$ python3 -q
>>> import numpy as np
>>> from numpy import linalg as LA
>>> np.set_printoptions(precision=2, suppress=True, linewidth=100, legacy="1.25")
>>> tidy = lambda a: np.round(a, 2) + 0
>>> W0 = np.array([[-4, 2, -1, -4, 4, -1],
...     [2, -2, 0, -2, 0, 0],
...     [-1, 0, 4, -1, 3, 2],
...     [-4, -2, -1, 0, -1, -2],
...     [4, 0, 3, -1, 2, 1],
...     [-1, 0, 2, -2, 1, -2]])
>>> print(W0)
[[-4  2 -1 -4  4 -1]
 [ 2 -2  0 -2  0  0]
 [-1  0  4 -1  3  2]
 [-4 -2 -1  0 -1 -2]
 [ 4  0  3 -1  2  1]
 [-1  0  2 -2  1 -2]]
>>> vec = np.array([5, 3, 3, 1, -2, -8])
>>> print(np.sign((W0 @ vec).round(6)))
[-1  1 -1 -1  1  1]
>>> print(W0 @ vec)
[-21   2 -16 -11  16  13]
>>> print(np.einsum("ij,j->i", W0, vec))
[-21   2 -16 -11  16  13]
>>> print(W0 * vec)
[[-20   6  -3  -4  -8   8]
 [ 10  -6   0  -2   0   0]
 [ -5   0  12  -1  -6 -16]
 [-20  -6  -3   0   2  16]
 [ 20   0   9  -1  -4  -8]
 [ -5   0   6  -2  -2  16]]
>>> print(LA.norm(W0 @ vec) <= LA.norm(W0, 2) * LA.norm(vec) + 1e-9)
True
>>> print(W0 @ np.eye(6)[2])
[-1.  0.  4. -1.  3.  2.]
>>> vals, evecs = LA.eigh(W0)
>>> vec = np.array([3, -2, -2, -2, 2, 2])
>>> print(np.abs(W0).sum(axis=1).max(), tidy(np.abs(vals).max()))
16 8.41
>>> print(vec @ W0 @ vec)
12
>>> vals, evecs = LA.eigvalsh(W0)
Traceback (most recent call last):
  File "<python-input-17>", line 1, in <module>
    vals, evecs = LA.eigvalsh(W0)
    ^^^^^^^^^^^
ValueError: too many values to unpack (expected 2)
>>> vals, evecs = LA.eigh(W0)
>>> print(np.unique(vals.round(6) + 0, return_counts=True)[1])
[1 1 1 1 1 1]
>>> print(tidy(LA.eigvalsh(W0 @ W0)))
[ 0.34  4.66 14.45 14.88 62.89 70.77]
>>> print(tidy(LA.svd(W0, compute_uv=False)))
[8.41 7.93 3.86 3.8  2.16 0.59]
>>> print(np.abs(evecs[:, -1]).round(6).argmax())
2
>>> print(tidy(vals.sum()), np.trace(W0))
-2.0 -2
>>> print(tidy(evecs @ np.diag(vals) @ evecs.T))
[[-4.  2. -1. -4.  4. -1.]
 [ 2. -2.  0. -2.  0.  0.]
 [-1.  0.  4. -1.  3.  2.]
 [-4. -2. -1.  0. -1. -2.]
 [ 4.  0.  3. -1.  2.  1.]
 [-1.  0.  2. -2.  1. -2.]]
>>> print(tidy(evecs.T @ W0 @ evecs))
[[-8.41  0.    0.    0.    0.    0.  ]
 [ 0.   -3.8   0.    0.    0.    0.  ]
 [ 0.    0.   -2.16  0.    0.    0.  ]
 [ 0.    0.    0.    0.59  0.    0.  ]
 [ 0.    0.    0.    0.    3.86  0.  ]
 [ 0.    0.    0.    0.    0.    7.93]]
